>>> import numpy as np
>>> np.set_printoptions(suppress=True, linewidth=140)
>>> X = np.array([[0, 0, 0], [0, 0, 0], [0, 0, 4]])
>>> rank = np.linalg.matrix_rank(X)
>>> print(rank)
1
>>> ns = np.linalg.svd(X)[2][rank:].T
>>> print(ns.shape)
(3, 2)
>>> print([int(np.linalg.matrix_rank(np.delete(X, i, axis=0))) for i in range(3)])
[1, 1, 0]
>>> print(X @ ns)
[[0. 0.]
 [0. 0.]
 [0. 0.]]
>>> print(np.round(np.linalg.svd(X, compute_uv=False), 2))
[4. 0. 0.]
>>> print(np.abs(X).max())
4
>>> print(np.linalg.matrix_rank(X))
1
>>> print(np.count_nonzero(X))
1
>>> print(np.diff(X, axis=0))
[[0 0 0]
 [0 0 4]]
>>> print(X.shape)
(3, 3)
>>> print(X.sum(axis=1))
[0 0 4]
>>> print(X.sum(axis=0))
[0 0 4]
>>> vals, evecs = np.linalg.eigh(X)
>>> print(np.round(np.linalg.svd(X, compute_uv=False), 2))
[4. 0. 0.]
>>> print(evecs @ np.diag(vals) @ evecs.T)
[[0. 0. 0.]
 [0. 0. 0.]
 [0. 0. 4.]]
>>> print(evecs.T @ X @ evecs)
[[0. 0. 0.]
 [0. 0. 0.]
 [0. 0. 4.]]
>>> print(np.unique(vals.round(6) + 0, return_counts=True)[1])
[2 1]
>>> print(np.abs(evecs[:, -1]))
[0. 0. 1.]
>>> print((vals > 1e-8).sum(), (vals < -1e-8).sum())
1 0
>>> print(vals)
[0. 0. 4.]
>>> E = np.load("sample7.npy")
>>> print(E.round(2))
[[ 0.5   0.    0.   -0.87]
 [ 0.    1.    0.    0.  ]
 [ 0.    0.    1.    0.  ]
 [ 0.87  0.    0.    0.5 ]]
>>> print(np.round(np.linalg.norm(E) ** 2 / np.linalg.norm(E, 2) ** 2, 2))
4.0
>>> print(np.round(np.linalg.norm(E, axis=0), 2))
[1. 1. 1. 1.]
>>> print(round(np.linalg.norm(E, 1), 2), round(np.linalg.norm(E, np.inf), 2))
1.37 1.37
>>> print(np.round(np.linalg.det(E), 2))
1.0
>>> print(np.round(np.sort(np.linalg.eigvals(E).real), 2))
[0.5 0.5 1.  1. ]
>>> x = np.array([-1, -2, 1, 2])
>>> print(round(float(np.linalg.det(E)), 2))
1.0
>>> print(4 - np.linalg.matrix_rank(E - np.eye(4), tol=1e-8))
2
>>> print(np.round(np.abs(np.linalg.eigvals(E)), 2))
[1. 1. 1. 1.]
>>> print([p for p in range(1, 25) if np.allclose(np.linalg.matrix_power(E, p), np.eye(4))])
[6, 12, 18, 24]
>>> t3 = np.stack([E, 4 * E, E[::-1]])
>>> print(np.round(np.linalg.norm(t3, axis=(1, 2)), 2))
[2. 8. 2.]
>>> print(np.linalg.matrix_rank(t3.reshape(3, -1)))
2
>>> print(np.linalg.matrix_rank(t3))
[4 4 4]
>>> C = np.array([[0, 3, 4], [3, 4, -1], [5, -1, -2]])
>>> rng = np.random.default_rng(93)
>>> K = (rng.random((17, 3)) < 0.25) @ C
>>> print(K)
[[ 0  0  0]
 [ 5 -1 -2]
 [ 0  0  0]
 [ 0  3  4]
 [ 0  3  4]
 [ 8  3 -3]
 [ 8  3 -3]
 [ 0  0  0]
 [ 0  0  0]
 [ 5  2  2]
 [ 0  0  0]
 [ 0  0  0]
 [ 0  0  0]
 [ 5 -1 -2]
 [ 5  2  2]
 [ 0  0  0]
 [ 5  2  2]]
>>> C = K[[8, 14]].astype(float)
>>> for _ in range(3):
...     idx = np.linalg.norm(K[:, None] - C, axis=-1).argmin(axis=1)
...     C = np.array([K[idx == j].mean(axis=0) for j in range(2)])
... 
>>> print(idx)
[0 1 0 0 0 1 1 0 0 1 0 0 0 1 1 0 1]
>>> print(np.bincount(idx))
[10  7]
>>> print(np.abs(C[1] - C[0]).argmax())
0
>>> print(np.round(C[1] - C[0], 2))
[ 5.86  0.83 -1.37]
